$ ipython --no-banner

In [1]: import numpy as np

In [2]: np.set_printoptions(precision=2, suppress=True, linewidth=100)

In [3]: rd = lambda a: np.round(a, 2) + 0

In [4]: mat = np.loadtxt("w.csv", delimiter=",")

In [5]: mat
Out[5]: 
array([[  0.,   3.,   3.,   9.,  -7.,   3.,  -3.,  15.,   9.,   8.,   3.],
       [  7.,   4.,  -4.,  -1.,  -8.,  -3.,   8., -15.,  -9.,  -9.,  -8.],
       [ -8.,  -5.,   2.,   8.,  -2.,   2.,   6.,  10.,   8.,   0.,   8.],
       [  2.,  -5.,  -6.,  -4.,  -2.,   1.,   9.,   5.,   8.,   8.,   6.],
       [ -2.,  -8.,  -3.,  -9.,  -7.,   9.,   5.,  45.,  -8.,  -6.,  -5.],
       [ -6.,  -3.,   2.,  -8.,   4.,   6.,  -2.,  30.,   1.,   7.,  -5.],
       [ -8.,   4.,  -1.,  -8.,   8.,   5.,  -5.,  25.,   7.,   1.,  -4.],
       [ -3.,  -8.,   0.,   6.,   1.,  -3.,   2., -15.,  -2.,  -8.,  -1.]])

In [6]: blk = np.stack([mat, 4 * mat, mat[::-1]])

In [7]: np.linalg.matrix_rank(blk.reshape(3, -1))
Out[7]: np.int64(2)

In [8]: rd(np.linalg.norm(blk, axis=(1, 2)))
Out[8]: array([ 83.51, 334.04,  83.51])

In [9]: np.linalg.matrix_rank(blk)
Out[9]: array([8, 8, 8])

In [10]: U, s, Vt = np.linalg.svd(mat, full_matrices=False)

In [11]: rd(U.T @ U)
Out[11]: 
array([[1., 0., 0., 0., 0., 0., 0., 0.],
       [0., 1., 0., 0., 0., 0., 0., 0.],
       [0., 0., 1., 0., 0., 0., 0., 0.],
       [0., 0., 0., 1., 0., 0., 0., 0.],
       [0., 0., 0., 0., 1., 0., 0., 0.],
       [0., 0., 0., 0., 0., 1., 0., 0.],
       [0., 0., 0., 0., 0., 0., 1., 0.],
       [0., 0., 0., 0., 0., 0., 0., 1.]])

In [12]: rd(Vt @ Vt.T)
Out[12]: 
array([[1., 0., 0., 0., 0., 0., 0., 0.],
       [0., 1., 0., 0., 0., 0., 0., 0.],
       [0., 0., 1., 0., 0., 0., 0., 0.],
       [0., 0., 0., 1., 0., 0., 0., 0.],
       [0., 0., 0., 0., 1., 0., 0., 0.],
       [0., 0., 0., 0., 0., 1., 0., 0.],
       [0., 0., 0., 0., 0., 0., 1., 0.],
       [0., 0., 0., 0., 0., 0., 0., 1.]])

In [13]: rd(np.sqrt((s ** 2).sum())), rd(np.linalg.norm(mat))
Out[13]: (np.float64(83.51), np.float64(83.51))

In [14]: U.shape, s.shape, Vt.shape
Out[14]: ((8, 8), (8,), (8, 11))
